$ python3 -q
>>> import numpy as np
>>> import numpy.linalg as la
>>> np.set_printoptions(suppress=True, linewidth=120)
>>> Y = np.array([[2, 0, 4, 0, 0, 2],
...     [2, 3, 1, 0, 2, 0],
...     [4, 4, 0, 3, 0, 3],
...     [5, 5, 2, 1, 5, 2],
...     [4, 5, 3, 5, 2, 5],
...     [0, 4, 1, 3, 5, 3]])
>>> F = np.triu(Y, 1)
>>> F
array([[0, 0, 4, 0, 0, 2],
       [0, 0, 1, 0, 2, 0],
       [0, 0, 0, 3, 0, 3],
       [0, 0, 0, 0, 5, 2],
       [0, 0, 0, 0, 0, 5],
       [0, 0, 0, 0, 0, 0]])
>>> # triangular: eigenvalues sit on the diagonal
>>> U, sv, vt = la.svd(F, full_matrices=False)
>>> sv.round(4) + 0
array([7.1321, 4.9764, 3.9208, 2.4486, 0.    , 0.    ])
>>> print(np.round(np.cumsum(sv ** 2) / np.sum(sv ** 2), 4))
[0.5244 0.7797 0.9382 1.     1.     1.    ]
>>> np.round(sv / sv[0], 4) + 0
array([1.    , 0.6977, 0.5497, 0.3433, 0.    , 0.    ])
>>> (sv > 1e-8).sum()
np.int64(4)
>>> U, sv, vt = la.svd(F)
>>> np.argmax(sv[:-1] / (sv[1:] + 1e-6)) + 1
np.int64(4)
>>> sv.round(4) + 0
array([7.1321, 4.9764, 3.9208, 2.4486, 0.    , 0.    ])
>>> Y = U[:, :4] @ np.diag(sv[:4]) @ vt[:4]
>>> la.matrix_rank(Y)
np.int64(4)
>>> np.round(np.abs(F - Y).max(), 4)
np.float64(0.0)
>>> la.matrix_rank(F, rtol=0.05)
np.int64(4)
>>> feats = np.diag(np.array([3, -1, 0, -3, -2, 3, 3, 1, 1, 1])) + 4 * np.eye(10, k=1) + 4 * np.eye(10, k=-1)
>>> feats
array([[ 3.,  4.,  0.,  0.,  0.,  0.,  0.,  0.,  0.,  0.],
       [ 4., -1.,  4.,  0.,  0.,  0.,  0.,  0.,  0.,  0.],
       [ 0.,  4.,  0.,  4.,  0.,  0.,  0.,  0.,  0.,  0.],
       [ 0.,  0.,  4., -3.,  4.,  0.,  0.,  0.,  0.,  0.],
       [ 0.,  0.,  0.,  4., -2.,  4.,  0.,  0.,  0.,  0.],
       [ 0.,  0.,  0.,  0.,  4.,  3.,  4.,  0.,  0.,  0.],
       [ 0.,  0.,  0.,  0.,  0.,  4.,  3.,  4.,  0.,  0.],
       [ 0.,  0.,  0.,  0.,  0.,  0.,  4.,  1.,  4.,  0.],
       [ 0.,  0.,  0.,  0.,  0.,  0.,  0.,  4.,  1.,  4.],
       [ 0.,  0.,  0.,  0.,  0.,  0.,  0.,  0.,  4.,  1.]])
>>> # equal to its transpose
>>> rng = np.random.default_rng(55)
>>> z = rng.permutation(10)
>>> Y = feats[:, z] * rng.choice([-1, 1], 10)
>>> Y
array([[ 0.,  4., -0.,  0.,  0., -3.,  0., -0., -0., -0.],
       [ 4., -1., -0.,  0.,  0., -4.,  0., -0., -0., -0.],
       [ 0.,  4., -0.,  0.,  0., -0.,  4., -0., -0., -0.],
       [ 4.,  0., -0.,  4.,  0., -0., -3., -0., -0., -0.],
       [ 0.,  0., -0., -2.,  0., -0.,  4., -0., -0., -4.],
       [ 0.,  0., -0.,  4.,  0., -0.,  0., -4., -0., -3.],
       [ 0.,  0., -4.,  0.,  0., -0.,  0., -3., -0., -4.],
       [ 0.,  0., -1.,  0.,  4., -0.,  0., -4., -0., -0.],
       [ 0.,  0., -4.,  0.,  1., -0.,  0., -0., -4., -0.],
       [ 0.,  0., -0.,  0.,  4., -0.,  0., -0., -1., -0.]])
>>> U, _, vt = la.svd(feats.T @ Y)
>>> np.round(la.lstsq(feats, Y)[0], 4) + 0
array([[ 0.,  0.,  0.,  0.,  0., -1.,  0.,  0.,  0.,  0.],
       [ 0.,  1.,  0.,  0.,  0.,  0.,  0.,  0.,  0.,  0.],
       [ 1.,  0.,  0.,  0.,  0.,  0.,  0.,  0.,  0.,  0.],
       [ 0.,  0.,  0.,  0.,  0.,  0.,  1.,  0.,  0.,  0.],
       [ 0.,  0.,  0.,  1.,  0.,  0.,  0.,  0.,  0.,  0.],
       [ 0.,  0.,  0.,  0.,  0.,  0.,  0.,  0.,  0., -1.],
       [ 0.,  0.,  0.,  0.,  0.,  0.,  0., -1.,  0.,  0.],
       [ 0.,  0., -1.,  0.,  0.,  0.,  0.,  0.,  0.,  0.],
       [ 0.,  0.,  0.,  0.,  1.,  0.,  0.,  0.,  0.,  0.],
       [ 0.,  0.,  0.,  0.,  0.,  0.,  0.,  0., -1.,  0.]])
>>> z
array([2, 1, 7, 4, 8, 0, 3, 6, 9, 5])
